% python3 -q
>>> import numpy as np
>>> np.set_printoptions(suppress=True, linewidth=160)
>>> def rnd(a):
...     return np.round(a, 2) + 0
... 
>>> E = np.load("m.npy")
>>> E
array([[ 5.33, -0.7 , -2.27],
       [ 5.58, -3.82, -3.04],
       [-7.04,  3.34,  3.28],
       [ 1.15, -2.1 , -1.02],
       [-7.97,  4.81,  3.98],
       [ 4.8 , -2.55, -2.32],
       [ 2.92,  0.4 , -1.11],
       [ 6.1 , -2.15, -2.56],
       [ 5.71, -3.97, -2.94],
       [-0.24,  0.06,  0.13],
       [-3.96,  1.04,  1.59],
       [ 0.71, -1.53, -0.63],
       [-2.95,  2.27,  1.63],
       [ 0.94,  1.1 , -0.1 ],
       [-5.79,  1.23,  2.39],
       [ 1.89, -0.07, -0.66],
       [-7.81,  4.78,  4.12],
       [ 3.31, -2.9 , -2.01],
       [ 1.96, -1.01, -0.98],
       [ 0.  ,  0.11,  0.07]])
>>> left, sig, Vh = np.linalg.svd(E)
>>> np.argmax(sig[:-1] / (sig[1:] + 1e-6)) + 1
np.int64(2)
>>> rnd(sig)
array([24.82,  4.44,  0.37])
>>> out = left[:, :2] @ np.diag(sig[:2]) @ Vh[:2]
>>> rnd(np.linalg.norm(E - out, 2)), rnd(sig[2])
(np.float64(0.37), np.float64(0.37))
>>> np.linalg.matrix_rank(E, rtol=0.05)
np.int64(2)
>>> G = np.cov(E, rowvar=False)
>>> print(rnd(np.linalg.eigvalsh(G)[::-1]))
[32.35  1.04  0.01]
>>> np.argwhere(np.triu(np.abs(np.corrcoef(E.T)) > 0.8, 1))
array([[0, 1],
       [0, 2],
       [1, 2]])
>>> rnd(np.polyfit(E[:, 1], E[:, 0], 1))
array([-1.63,  0.1 ])
>>> print(rnd(G))
[[ 21.74 -10.68 -10.46]
 [-10.68   6.54   5.45]
 [-10.46   5.45   5.12]]
>>> rnd(E.std(axis=0))
array([4.54, 2.49, 2.21])
>>> Xc = E - E.mean(axis=0)
>>> evecs = np.linalg.svd(Xc)[2][:2]
>>> out = Xc - Xc @ evecs.T @ evecs
>>> rnd((Xc @ evecs.T).std(axis=0))
array([5.54, 0.99])
>>> np.linalg.norm(out, axis=1).round(6).argmax()
np.int64(7)
>>> def softmax(z):
...     e = np.exp(z - z.max(axis=-1, keepdims=True))
...     return e / e.sum(axis=-1, keepdims=True)
... 
>>> rnd(softmax(E[4]))
array([0. , 0.7, 0.3])
>>> rnd(softmax(E).sum(axis=1))
array([1., 1., 1., 1., 1., 1., 1., 1., 1., 1., 1., 1., 1., 1., 1., 1., 1., 1., 1., 1.])
>>> scores = E @ E.T / np.sqrt(3)
>>> rnd(softmax(scores)[4] @ E)
array([-7.91,  4.8 ,  4.03])
>>> left, sig, Vh = np.linalg.svd(E, full_matrices=False)
>>> np.abs(left[:, 0]).round(6).argmax()
np.int64(4)
>>> rnd(sig / sig[0])
array([1.  , 0.18, 0.01])
>>> left.shape, sig.shape, Vh.shape
((20, 3), (3,), (3, 3))
>>> rnd(left.T @ left)
array([[1., 0., 0.],
       [0., 1., 0.],
       [0., 0., 1.]])
>>> out = np.array([[1, 1], [1, -1]])
>>> rng = np.random.default_rng(887728)
>>> X = np.kron(out, np.kron(out, out))[rng.permutation(8)][:3]
>>> X
array([[ 1, -1,  1, -1,  1, -1,  1, -1],
       [ 1,  1, -1, -1, -1, -1,  1,  1],
       [ 1, -1, -1,  1, -1,  1,  1, -1]])
>>> rnd(np.linalg.norm(X) ** 2 / np.linalg.norm(X, 2) ** 2)
np.float64(3.0)
>>> rnd(np.linalg.norm(X, 1)), rnd(np.linalg.norm(X, np.inf))
(np.float64(3.0), np.float64(8.0))
>>> rnd(np.linalg.norm(X[1], 1)), rnd(np.linalg.norm(X[1], np.inf))
(np.float64(8.0), np.float64(1.0))
>>> rnd(np.linalg.norm(X, axis=0))
array([1.73, 1.73, 1.73, 1.73, 1.73, 1.73, 1.73, 1.73])
>>> rnd(np.linalg.norm(X, "nuc"))
np.float64(8.49)
>>> print(np.linalg.norm(X, axis=1).argmax())
0
>>> out = X / np.sqrt((X ** 2).mean(axis=1, keepdims=True))
>>> print(np.linalg.matrix_rank(out) == np.linalg.matrix_rank(X))
True
>>> np.linalg.matrix_rank(X - X.mean(axis=1, keepdims=True))
np.int64(3)
>>> out[0]
array([ 1., -1.,  1., -1.,  1., -1.,  1., -1.])
>>> f, v = X[2], X[0]
>>> f @ f
np.int64(8)
>>> p = (f @ v) / (f @ f) * f
>>> print((v - p) @ f)
0.0
>>> np.linalg.matrix_rank(np.outer(f, v))
np.int64(1)
>>> print(rnd(np.linalg.norm(f + v) ** 2 + np.linalg.norm(f - v) ** 2))
32.0
>>> print(p)
[ 0. -0. -0.  0. -0.  0.  0. -0.]
>>> K = np.load("x.npy")
>>> K
array([[5., 1., 1.],
       [1., 5., 1.],
       [1., 1., 5.]])
>>> rnd(np.linalg.norm(K, 2))
np.float64(7.0)
>>> rnd(np.linalg.norm(K, 1)), rnd(np.linalg.norm(K, np.inf))
(np.float64(7.0), np.float64(7.0))
>>> rnd(np.linalg.norm(K, axis=1))
array([5.2, 5.2, 5.2])
>>> rnd(np.linalg.norm(K[0] - K[2]))
np.float64(5.66)
>>> np.linalg.norm(K, axis=1).argmax()
np.int64(0)
>>> print(rnd(np.linalg.norm(K, axis=0)))
[5.2 5.2 5.2]
>>> out = K / np.linalg.norm(K, axis=1, keepdims=True)
>>> G = out @ out.T
>>> (np.abs(G) > 0.9).astype(int)
array([[1, 0, 0],
       [0, 1, 0],
       [0, 0, 1]])
>>> rnd(np.degrees(np.arccos(np.clip(G[2, 1], -1, 1))))
np.float64(65.96)
>>> x = np.array([1, 0, 2])
>>> target = K @ x
>>> target
array([ 7.,  3., 11.])
>>> rnd(np.linalg.solve(K, target))
array([1., 0., 2.])
>>> rnd(np.linalg.solve(K.T, K[0]))
array([1., 0., 0.])
>>> mat = np.loadtxt("case16.csv", delimiter=",")
>>> mat
array([[-0.7, -1.3, -1.4],
       [ 1.1,  0.5,  0. ],
       [-1.1, -0.2,  0.9]])
>>> rnd(np.linalg.svd(mat, compute_uv=False))
array([2.19, 1.69, 0.14])
>>> rnd(mat.sum(axis=0))
array([-0.7, -1. , -0.5])
>>> mat.sum(axis=1)
array([-3.4,  1.6, -0.4])
>>> rnd(np.linalg.norm(mat))
np.float64(2.77)
>>> O, evecs = np.linalg.qr(mat[:, :1])[0], np.linalg.qr(mat[:, 1:])[0]
>>> sig = np.linalg.svd(O.T @ evecs, compute_uv=False)
>>> (sig > 0.9).sum()
np.int64(1)
>>> rnd(sig)
array([0.98])
>>> rnd(np.degrees(np.arccos(sig.clip(0, 1))))
array([10.3])
>>> A = np.loadtxt("w.csv", delimiter=",")
>>> print(A)
[[-1.  1.  1.]
 [ 1. -1.  1.]
 [ 1.  1. -1.]]
>>> # symmetric, so the eigenvalues are real
>>> ev, evecs = np.linalg.eigh(A)
>>> x = np.array([2, 2, 3])
>>> print(rnd(x @ A @ x / (x @ x)), rnd(ev[0]), ev[-1])
0.88 -2.0 1.0
>>> rnd(np.linalg.eigvalsh(A[1:, 1:]))
array([-2.,  0.])
>>> rnd(evecs * np.maximum(ev, 0) @ evecs.T)
array([[0.33, 0.33, 0.33],
       [0.33, 0.33, 0.33],
       [0.33, 0.33, 0.33]])
>>> x @ A @ x
np.float64(15.0)
>>> x = np.array([6, 3, 8])
>>> target = A @ x
>>> target
array([ 5., 11.,  1.])
>>> rnd(np.linalg.solve(A.T, A[0]))
array([1., 0., 0.])
>>> rnd(np.linalg.solve(A, target + A[:, 0]))
array([7., 3., 8.])
>>> rnd(np.linalg.solve(A, 4 * target))
array([24., 12., 32.])
>>> labels = rng.permutation(3)
>>> labels
array([0, 2, 1])
>>> out = A[labels][:, labels]
>>> np.trace(out)
np.float64(-3.0)
>>> np.allclose(out, A)
True
>>> out
array([[-1.,  1.,  1.],
       [ 1., -1.,  1.],
       [ 1.,  1., -1.]])
>>> np.diag(out)
array([-1., -1., -1.])
>>> m1 = np.load("mat.npy")
>>> m1
array([[ 0,  2,  3],
       [-2,  0,  0],
       [-3,  0,  0]])
>>> rnd(m1 @ np.linalg.pinv(m1) @ m1)
array([[ 0.,  2.,  3.],
       [-2.,  0.,  0.],
       [-3.,  0.,  0.]])
>>> np.unique(m1.round(6), axis=0).shape
(3, 3)
>>> np.abs(np.diag(np.linalg.qr(m1)[1])) > 1e-9
array([ True,  True, False])
>>> np.allclose(m1[:-1].T @ np.linalg.lstsq(m1[:-1].T, m1[-1])[0], m1[-1])
True
>>> J = np.load("run11.npy")
>>> J
array([[ 9.12,  1.31,  6.21],
       [ 2.11, -0.64, -3.89],
       [ 1.13,  1.3 ,  9.69],
       [-1.91, -3.15,  5.65],
       [ 0.5 ,  3.63, -3.21],
       [-0.7 , -0.51, -2.69],
       [-0.09,  0.96,  6.21],
       [ 0.09,  3.34, -5.59],
       [-2.23, -4.74, -6.91],
       [-6.17,  3.61, -2.99],
       [ 1.06, -3.36,  1.51],
       [-2.6 , -2.18,  2.99],
       [ 0.07, -1.68,  6.95],
       [-2.59, -0.63,  4.8 ],
       [-0.23,  0.18, -0.03],
       [ 3.9 , -1.88,  3.67],
       [-0.2 , -2.65,  1.72],
       [-3.83,  0.36,  2.53],
       [ 0.32,  4.48, -2.05],
       [-2.72,  3.58, -5.13],
       [ 1.41,  6.15,  0.13],
       [-2.86, -2.83,  2.93],
       [-4.36, -0.12,  5.22],
       [ 2.65,  2.28,  3.02],
       [-2.88, -1.04, -5.23]])
>>> dist = np.linalg.norm(J[:, None] - J[None], axis=-1)
>>> print(np.unravel_index(dist.round(6).argmax(), dist.shape))
(np.int64(0), np.int64(8))
>>> np.linalg.matrix_rank(dist ** 2)
np.int64(5)
>>> rnd(dist[:5, :5])
array([[ 0.  , 12.45,  8.71, 11.91, 12.98],
       [12.45,  0.  , 13.75, 10.65,  4.61],
       [ 8.71, 13.75,  0.  ,  6.74, 13.12],
       [11.91, 10.65,  6.74,  0.  , 11.41],
       [12.98,  4.61, 13.12, 11.41,  0.  ]])
>>> (dist + 1e9 * np.eye(25)).round(6).argmin(axis=1)
array([15,  5,  6, 13, 18, 14, 12,  4, 24, 19, 16, 21,  6, 22,  5, 10, 10, 13,  4,  7, 18, 11, 13, 15,  5])
>>> G = X.T @ X
>>> rnd(np.linalg.svd(X, compute_uv=False) ** 2)
array([8., 8., 8.])
>>> np.linalg.matrix_rank(G)
np.int64(3)
>>> np.allclose(G, G.T)
True
>>> G
array([[ 3, -1, -1, -1, -1, -1,  3, -1],
       [-1,  3, -1, -1, -1, -1, -1,  3],
       [-1, -1,  3, -1,  3, -1, -1, -1],
       [-1, -1, -1,  3, -1,  3, -1, -1],
       [-1, -1,  3, -1,  3, -1, -1, -1],
       [-1, -1, -1,  3, -1,  3, -1, -1],
       [ 3, -1, -1, -1, -1, -1,  3, -1],
       [-1,  3, -1, -1, -1, -1, -1,  3]])
>>> np.trace(G), (X ** 2).sum()
(np.int64(24), np.int64(24))
>>> print(np.diag(G))
[3 3 3 3 3 3 3 3]
>>> Xc = (J - J.mean(axis=0)) / J.std(axis=0)
>>> np.argwhere(np.abs(Xc) > 2)
array([[ 0,  0],
       [20,  1]])
>>> beta = np.linalg.lstsq(np.delete(Xc, 0, axis=1), Xc[:, 0])[0]
>>> np.abs(beta).argmax()
np.int64(1)
>>> f = np.array([-3, 3, -2])
>>> out = A + np.outer(f, np.eye(3)[0])
>>> out
array([[-4.,  1.,  1.],
       [ 4., -1.,  1.],
       [-1.,  1., -1.]])
>>> np.linalg.matrix_rank(np.linalg.inv(out) - np.linalg.inv(A), tol=1e-8)
np.int64(1)
>>> M = np.array([[-2, -1, 1, 2], [1, -2, 2, 2], [-2, -1, 1, 2]])
>>> X.sum(axis=1)
array([0, 0, 0])
>>> X[:, 8]
Traceback (most recent call last):
  File "<python-input-133>", line 1, in <module>
    X[:, 8]
    ~^^^^^^
IndexError: index 8 is out of bounds for axis 1 with size 8
>>> rnd(X.mean(axis=0))
array([ 1.  , -0.33, -0.33, -0.33, -0.33, -0.33,  1.  , -0.33])
>>> np.diff(X, axis=0)
array([[ 0,  2, -2,  0, -2,  0,  0,  2],
       [ 0, -2,  0,  2,  0,  2,  0, -2]])
>>> print(np.linalg.matrix_rank(X))
3
